$ python -q
>>> import numpy as np
>>> from numpy import linalg as LA
>>> np.set_printoptions(precision=1, suppress=True, linewidth=160)
>>> feats = 4 * np.eye(3) + np.ones((3, 3))
>>> feats
array([[5., 1., 1.],
       [1., 5., 1.],
       [1., 1., 5.]])
>>> x = np.array([0, 1, 0])
>>> (feats @ x).argmax()
np.int64(1)
>>> feats @ np.eye(3)[0]
array([5., 1., 1.])
>>> feats @ np.ones(3)
array([7., 7., 7.])
>>> E = np.load("out7.npy")
>>> E
array([[4., 0., 0., 3.],
       [0., 4., 3., 0.],
       [0., 3., 4., 0.],
       [3., 0., 0., 4.]])
>>> A2 = E / LA.norm(E, axis=1, keepdims=True)
>>> gram = A2 @ A2.T
>>> gram
array([[1., 0., 0., 1.],
       [0., 1., 1., 0.],
       [0., 1., 1., 0.],
       [1., 0., 0., 1.]])
>>> gram[1]
array([0., 1., 1., 0.])
>>> (gram - 2 * np.eye(4)).round(6).argmax(axis=1)
array([3, 2, 1, 0])
>>> x = np.ones(4)
>>> for _ in range(6):
...     x = E @ x
...     x /= LA.norm(x)
...     print(round(x @ E @ x, 1))
... 
7.0
7.0
7.0
7.0
7.0
7.0
>>> x
array([0.5, 0.5, 0.5, 0.5])
>>> x = np.array([3, 3, 2, 1])
>>> rhs = E @ x
>>> b, lr = np.zeros(4), 1 / LA.norm(E, 2) ** 2
>>> for i in range(60):
...     b -= lr * E.T @ (E @ b - rhs)
...     if i % 10 == 0: print(i, round(LA.norm(E @ b - rhs), 1))
... 
0 1.5
10 1.3
20 1.0
30 0.8
40 0.7
50 0.6
>>> round(float(LA.cond(E)), 1)
7.0
>>> LA.norm(feats, axis=1)
array([5.2, 5.2, 5.2])
>>> round(LA.norm(feats[0], 1), 1), round(float(LA.norm(feats[0], np.inf)), 1)
(np.float64(7.0), 5.0)
>>> round(LA.norm(feats[0] - feats[1]), 1)
np.float64(5.7)
>>> feats[0] @ feats[1]
np.float64(11.0)
>>> evals, vecs = LA.eig(feats)
>>> round(np.prod(evals), 1)
np.float64(112.0)
>>> np.sort(LA.eigvals(feats.T))
array([4., 4., 7.])
>>> W0 = np.load("m.npy")
>>> W0
array([[ 1.2,  0. ,  2.5],
       [-0.7,  0. , -1.8],
       [ 0.4, -0.3,  1.6],
       [ 1.6, -0.2,  2.9],
       [-2.6,  0.8, -4.1],
       [ 1.5, -0.2,  2. ],
       [ 1.6, -0.3,  2.8],
       [ 1.3, -0.1,  2.5],
       [-1.7,  0.4, -2.9],
       [ 0.1, -0.4,  0.6],
       [-0.7,  0.6, -1.4],
       [ 1.7, -0.3,  3.6],
       [-0.9,  0.2, -2.2]])
>>> u = np.array([0, 2])
>>> np.correlate(W0[4], W0[10], "full")
array([ 3.6, -2.7,  8. , -3. ,  2.9])
>>> np.cross(W0[4, :3], W0[10, :3])
array([ 1.3, -0.8, -1. ])
>>> np.array([np.convolve(row, u, "same") for row in W0])
array([[ 0. ,  2.4,  0. ],
       [ 0. , -1.4,  0. ],
       [ 0. ,  0.8, -0.6],
       [ 0. ,  3.2, -0.4],
       [ 0. , -5.2,  1.6],
       [ 0. ,  3. , -0.4],
       [ 0. ,  3.2, -0.6],
       [ 0. ,  2.6, -0.2],
       [ 0. , -3.4,  0.8],
       [ 0. ,  0.2, -0.8],
       [ 0. , -1.4,  1.2],
       [ 0. ,  3.4, -0.6],
       [ 0. , -1.8,  0.4]])
>>> C = W0[[9, 12]].astype(float)
>>> for _ in range(4):
...     labels = LA.norm(W0[:, None] - C, axis=-1).argmin(axis=1)
...     C = np.array([W0[labels == j].mean(axis=0) for j in range(2)])
... 
>>> labels
array([0, 1, 0, 0, 1, 0, 0, 0, 1, 0, 1, 0, 1])
>>> np.bincount(labels)
array([8, 5])
>>> C[1] - C[0]
array([-2.5,  0.6, -4.8])
>>> X = np.load("block7.npy")
>>> X
array([[ 40,  70,  42],
       [ 70, 145, 108],
       [ 42, 108,  97]])
>>> Uu, s = LA.svd(X)
Traceback (most recent call last):
  File "<python-input-44>", line 1, in <module>
    Uu, s = LA.svd(X)
    ^^^^^
ValueError: too many values to unpack (expected 2)
>>> Uu, s, vt = LA.svd(X, full_matrices=False)
>>> np.round(vt @ vt.T, 1) + 0
array([[1., 0., 0.],
       [0., 1., 0.],
       [0., 0., 1.]])
>>> np.allclose(Uu * s @ vt, X)
True
>>> Uu.shape, s.shape, vt.shape
((3, 3), (3,), (3, 3))
>>> s.round(1) + 0
array([261.3,  20.7,   0. ])
>>> np.round(Uu.T @ Uu, 1) + 0
array([[1., 0., 0.],
       [0., 1., 0.],
       [0., 0., 1.]])
>>> np.abs(Uu[:, 0]).round(6).argmax()
np.int64(1)
>>> A2 = np.array([[0, 2, 0, 1], [2, 2, 0, 1], [0, 0, 2, 2], [2, 1, 1, 2]])
>>> arr = A2 - A2.T
>>> arr
array([[ 0,  0,  0, -1],
       [ 0,  0,  0,  0],
       [ 0,  0,  0,  1],
       [ 1,  0, -1,  0]])
>>> LA.norm(arr, axis=1).argmax()
np.int64(3)
>>> round(LA.norm(arr, 1), 1), round(LA.norm(arr, np.inf), 1)
(np.float64(2.0), np.float64(2.0))
>>> arr[3] @ arr[0]
np.int64(0)
>>> np.round(LA.norm(arr[3], 1), 1), round(LA.norm(arr[3], np.inf), 1)
(np.float64(2.0), np.float64(1.0))
>>> LA.norm(arr, axis=0)
array([1. , 0. , 1. , 1.4])
>>> LA.norm(arr, axis=1)
array([1. , 0. , 1. , 1.4])
>>> round(LA.norm(arr, 2), 1)
np.float64(1.4)
